% python3 -q
>>> import numpy as np
>>> from numpy import linalg as LA
>>> np.set_printoptions(precision=4, suppress=True, linewidth=200)
>>> M = np.load("sample19.npy")
>>> M
array([[ 0.5676, -0.1876,  0.2821, -0.075 ,  0.3536],
       [-0.1876,  0.3777,  0.0832,  0.4392, -0.0022],
       [ 0.2821,  0.0832,  0.2387,  0.1943,  0.2398],
       [-0.075 ,  0.4392,  0.1943,  0.554 ,  0.1038],
       [ 0.3536, -0.0022,  0.2398,  0.1038,  0.262 ]])
>>> rng = np.random.default_rng(3769)
>>> out = M + rng.integers(-2, 3, (5, 2)) @ rng.integers(-2, 3, (2, 5))
>>> out
array([[ 3.5676,  5.8124, -2.7179, -3.075 ,  2.3536],
       [ 3.8124, -1.6223, -3.9168, -3.5608,  5.9978],
       [ 3.2821,  6.0832, -2.7613, -2.8057,  2.2398],
       [ 2.925 ,  6.4392, -2.8057, -2.446 ,  2.1038],
       [ 0.3536, -0.0022,  0.2398,  0.1038,  0.262 ]])
>>> np.round(LA.svd(out - M, compute_uv=False), 4) + 0
array([15.121 ,  7.7689,  0.    ,  0.    ,  0.    ])
>>> out - M
array([[ 3.,  6., -3., -3.,  2.],
       [ 4., -2., -4., -4.,  6.],
       [ 3.,  6., -3., -3.,  2.],
       [ 3.,  6., -3., -3.,  2.],
       [ 0.,  0.,  0.,  0.,  0.]])
>>> M.sum(axis=1)
array([0.9408, 0.7103, 1.038 , 1.2164, 0.957 ])
>>> np.count_nonzero(M)
np.int64(25)
>>> M.shape
(5, 5)
>>> np.zeros(5, 5)
Traceback (most recent call last):
  File "<python-input-13>", line 1, in <module>
    np.zeros(5, 5)
    ~~~~~~~~^^^^^^
TypeError: Cannot interpret '5' as a data type
>>> np.round(LA.svd(M, compute_uv=False), 4) + 0
array([1., 1., 0., 0., 0.])
>>> M[:, 5]
Traceback (most recent call last):
  File "<python-input-15>", line 1, in <module>
    M[:, 5]
    ~^^^^^^
IndexError: index 5 is out of bounds for axis 1 with size 5
>>> np.round(np.trace(LA.pinv(M) @ M), 4)
np.float64(2.0)
>>> M @ LA.pinv(M) @ M
array([[ 0.5676, -0.1876,  0.2821, -0.075 ,  0.3536],
       [-0.1876,  0.3777,  0.0832,  0.4392, -0.0022],
       [ 0.2821,  0.0832,  0.2387,  0.1943,  0.2398],
       [-0.075 ,  0.4392,  0.1943,  0.554 ,  0.1038],
       [ 0.3536, -0.0022,  0.2398,  0.1038,  0.262 ]])
>>> LA.lstsq(M[:-1].T, M[-1])[2]
np.int32(2)
>>> np.allclose(M[:-1].T @ LA.lstsq(M[:-1].T, M[-1])[0], M[-1])
True
>>> np.unique(M.round(6), axis=0).shape
(5, 5)
>>> ev, vecs = LA.eigh(M)
>>> x = np.array([0, 0, 1, 3, 2])
>>> round(x @ M @ x, 4)
np.float64(9.6432)
>>> vecs * np.maximum(ev, 0) @ vecs.T
array([[ 0.5676, -0.1876,  0.2821, -0.075 ,  0.3536],
       [-0.1876,  0.3777,  0.0832,  0.4392, -0.0022],
       [ 0.2821,  0.0832,  0.2387,  0.1943,  0.2398],
       [-0.075 ,  0.4392,  0.1943,  0.554 ,  0.1038],
       [ 0.3536, -0.0022,  0.2398,  0.1038,  0.262 ]])
>>> np.round(x @ M @ x / (x @ x), 4), round(float(ev[0]), 4), ev[-1]
(np.float64(0.6888), -0.0, np.float64(1.0))
>>> arr = np.loadtxt("out13.csv", delimiter=",")
>>> arr
array([[-1., -3.,  1., -5., -1.],
       [-3., -1., -3.,  1., -5.],
       [ 1., -3., -1., -3.,  1.],
       [-5.,  1., -3., -1., -3.],
       [-1., -5.,  1., -3., -1.]])
>>> [round(float(LA.det(arr[:i, :i])), 2) + 0 for i in range(1, 6)]
[-1.0, -8.0, 36.0, -160.0, -784.0]
>>> try:
...     LA.cholesky(arr)
... except LA.LinAlgError as e:
...     print(e)
... 
Matrix is not positive definite
>>> np.all(LA.eigvalsh(arr) > 0)
np.False_
>>> round(float(LA.eigvalsh(arr).min()), 4)
-9.4723
>>> m1 = np.loadtxt("layer15.csv", delimiter=",")
>>> m1
array([[  3.5255,  -0.3388,  16.8568],
       [  1.8723,   0.1685,  10.1779],
       [  1.7367,  -1.904 ,   6.4593],
       [ -2.9748,  -4.8947, -19.2287],
       [ -2.0789,  -1.0465,  -9.4247],
       [  2.0585,  -1.4016,   8.6608],
       [ -2.0135,  -6.4415, -17.223 ],
       [  1.4911,  -5.177 ,   0.4446],
       [  0.9676,   0.3992,   6.453 ],
       [  3.1174,  -5.6731,   7.0185],
       [  0.4752,  -3.1765,  -1.1261],
       [ -0.451 ,  -5.8685,  -9.3324],
       [ -1.3937,   1.305 ,  -2.814 ],
       [  1.6039,  -7.7069,  -2.8426],
       [ -1.2107,  -3.7547,  -9.5803],
       [  1.7118,   4.6088,  16.1164],
       [  5.5189,   0.7928,  27.5243],
       [ -1.7855,  -6.507 , -16.2951],
       [ -0.1021,  -5.3096,  -6.9239],
       [  2.1256,  -4.9379,   3.6582],
       [ -5.1772,  -7.679 , -33.3161],
       [  2.5554,  -1.7478,  10.3774],
       [  1.1269,  -0.4533,   5.8909]])
>>> q, R = LA.qr(m1)
>>> q.shape, R.shape
((23, 3), (3, 3))
>>> q @ R
array([[  3.5255,  -0.3388,  16.8568],
       [  1.8723,   0.1685,  10.1779],
       [  1.7367,  -1.904 ,   6.4593],
       [ -2.9748,  -4.8947, -19.2287],
       [ -2.0789,  -1.0465,  -9.4247],
       [  2.0585,  -1.4016,   8.6608],
       [ -2.0135,  -6.4415, -17.223 ],
       [  1.4911,  -5.177 ,   0.4446],
       [  0.9676,   0.3992,   6.453 ],
       [  3.1174,  -5.6731,   7.0185],
       [  0.4752,  -3.1765,  -1.1261],
       [ -0.451 ,  -5.8685,  -9.3324],
       [ -1.3937,   1.305 ,  -2.814 ],
       [  1.6039,  -7.7069,  -2.8426],
       [ -1.2107,  -3.7547,  -9.5803],
       [  1.7118,   4.6088,  16.1164],
       [  5.5189,   0.7928,  27.5243],
       [ -1.7855,  -6.507 , -16.2951],
       [ -0.1021,  -5.3096,  -6.9239],
       [  2.1256,  -4.9379,   3.6582],
       [ -5.1772,  -7.679 , -33.3161],
       [  2.5554,  -1.7478,  10.3774],
       [  1.1269,  -0.4533,   5.8909]])
>>> np.allclose(R.T @ R, m1.T @ m1)
True
>>> out = np.array([[5, 3, 3, 0], [0, 4, 2, 1], [5, 5, 2, 5], [3, 1, 2, 3]])
>>> A = out + out.T
>>> A
array([[10,  3,  8,  3],
       [ 3,  8,  7,  2],
       [ 8,  7,  4,  7],
       [ 3,  2,  7,  6]])
>>> u = np.array([7, -3])
>>> np.array([np.convolve(row, u, "same") for row in arr])
array([[ -7., -18.,  16., -38.,   8.],
       [-21.,   2., -18.,  16., -38.],
       [  7., -24.,   2., -18.,  16.],
       [-35.,  22., -24.,   2., -18.],
       [ -7., -32.,  22., -24.,   2.]])
>>> np.cross(arr[1, :3], arr[4, :3])
array([-16.,   6.,  14.])
>>> W0 = np.loadtxt("w.csv", delimiter=",")
>>> W0
array([[-0.9524, -1.0602,  0.6802,  1.8865,  1.7167],
       [-1.3096, -1.9627,  0.9669, -1.3151, -0.8765],
       [-2.381 ,  1.3078, -0.599 ,  0.6082, -0.9443],
       [ 0.1191,  1.3241,  2.6838, -0.0062, -0.1728],
       [-0.8334,  0.7485, -0.202 , -1.828 ,  2.0888]])
>>> q, vecs = LA.qr(W0[:, :2])[0], LA.qr(W0[:, 2:])[0]
>>> sv = LA.svd(q.T @ vecs, compute_uv=False)
>>> (sv > 0.9).sum()
np.int64(0)
>>> round(LA.norm(q @ q.T - vecs @ vecs.T, 2), 4)
np.float64(1.0)
>>> np.degrees(np.arccos(sv.clip(0, 1)))
array([90., 90.])
>>> proj = np.triu(np.array([[0, 1, 3, 3, -2],
...     [-3, 1, -2, 0, 0],
...     [-3, 2, 3, 0, 2],
...     [-3, 1, 0, 0, 2],
...     [1, 0, -2, 3, -1]]), 1) + np.eye(5)
>>> out = proj @ W0 @ LA.inv(proj)
>>> round(LA.det(out), 4)
np.float64(243.0)
>>> z = rng.permutation(5)
>>> z
array([2, 0, 1, 4, 3])
>>> out = W0[z][:, z]
>>> round(np.trace(out), 4)
np.float64(-1.4315)
>>> np.sort(np.abs(LA.eigvals(out)))
array([3., 3., 3., 3., 3.])
>>> round(float(LA.det(out)), 4), round(float(LA.det(W0[z])), 4)
(243.0, -243.0)
>>> left, sv = LA.svd(W0)
Traceback (most recent call last):
  File "<python-input-60>", line 1, in <module>
    left, sv = LA.svd(W0)
    ^^^^^^^^
ValueError: too many values to unpack (expected 2)
>>> left, sv, VT = LA.svd(W0, full_matrices=False)
>>> round(float(np.sqrt((sv ** 2).sum())), 4), np.round(LA.norm(W0), 4)
(6.7082, np.float64(6.7082))
>>> sv
array([3., 3., 3., 3., 3.])
>>> sv / sv[0]
array([1., 1., 1., 1., 1.])
>>> np.round(left.T @ W0 @ VT.T, 4) + 0
array([[3., 0., 0., 0., 0.],
       [0., 3., 0., 0., 0.],
       [0., 0., 3., 0., 0.],
       [0., 0., 0., 3., 0.],
       [0., 0., 0., 0., 3.]])
>>> np.round(VT @ VT.T, 4) + 0
array([[1., 0., 0., 0., 0.],
       [0., 1., 0., 0., 0.],
       [0., 0., 1., 0., 0.],
       [0., 0., 0., 1., 0.],
       [0., 0., 0., 0., 1.]])
>>> np.allclose(left * sv @ VT, W0)
True
>>> left.shape, sv.shape, VT.shape
((5, 5), (5,), (5, 5))
>>> x = np.array([0, 2, 1, 0, 0])
>>> target = W0 @ x
>>> target
array([-1.4402, -2.9585,  2.0166,  5.3319,  1.2951])
>>> np.round(LA.solve(W0, W0[:, 1]), 4) + 0
array([0., 1., 0., 0., 0.])
>>> np.round(LA.solve(W0, 2 * target), 4) + 0
array([0., 4., 2., 0., 0.])
>>> K = np.diag(3 * np.array([0, -1, -3])) + np.array([[-1, -2, 3], [-3, -2, 1], [3, 0, 3]])
>>> K
array([[-1, -2,  3],
       [-3, -5,  1],
       [ 3,  0, -6]])
>>> round(LA.norm(K, "nuc"), 4)
np.float64(14.3054)
>>> round(float(LA.norm(K, 2)), 4)
8.2811
>>> ev, vecs = LA.eig(K)
>>> np.round(K @ vecs[:, 0] - ev[0] * vecs[:, 0], 4) + 0
array([0., 0., 0.])
>>> ev
array([ 1.1098, -8.1098, -5.    ])
>>> np.sort(LA.eigvals(K.T))
array([-8.1098, -5.    ,  1.1098])
>>> T = np.stack([K, -1 * K, K[::-1]])
>>> (T @ K.T).shape
(3, 3, 3)
>>> np.einsum("bij,cij->bc", T, T)
array([[ 94, -94,  -7],
       [-94,  94,   7],
       [ -7,   7,  94]])
>>> LA.matrix_rank(T)
array([3, 3, 3])
>>> LA.norm(T, axis=(1, 2))
array([9.6954, 9.6954, 9.6954])
>>> X = np.load("block16.npy")
>>> X
array([[-3, -3, -3,  0,  2],
       [ 3, -2, -2,  0,  3],
       [-2, -2, -2,  0,  0],
       [ 0,  0,  0, -3,  0],
       [ 3, -2,  2,  0,  3]])
>>> x = np.array([-1, -2, -1, -1, 2])
>>> target = X @ x
>>> coef, lr = np.zeros(5), 1 / LA.norm(X, 2) ** 2
>>> for i in range(10):
...     coef -= lr * X.T @ (X @ coef - target)
...     if i % 2 == 0: print(i, round(LA.norm(X @ coef - target), 4))
... 
0 3.0239
2 2.1068
4 1.5183
6 1.1217
8 0.8513
>>> coef
array([-0.7729, -2.1365, -1.1936, -0.8827,  1.6925])
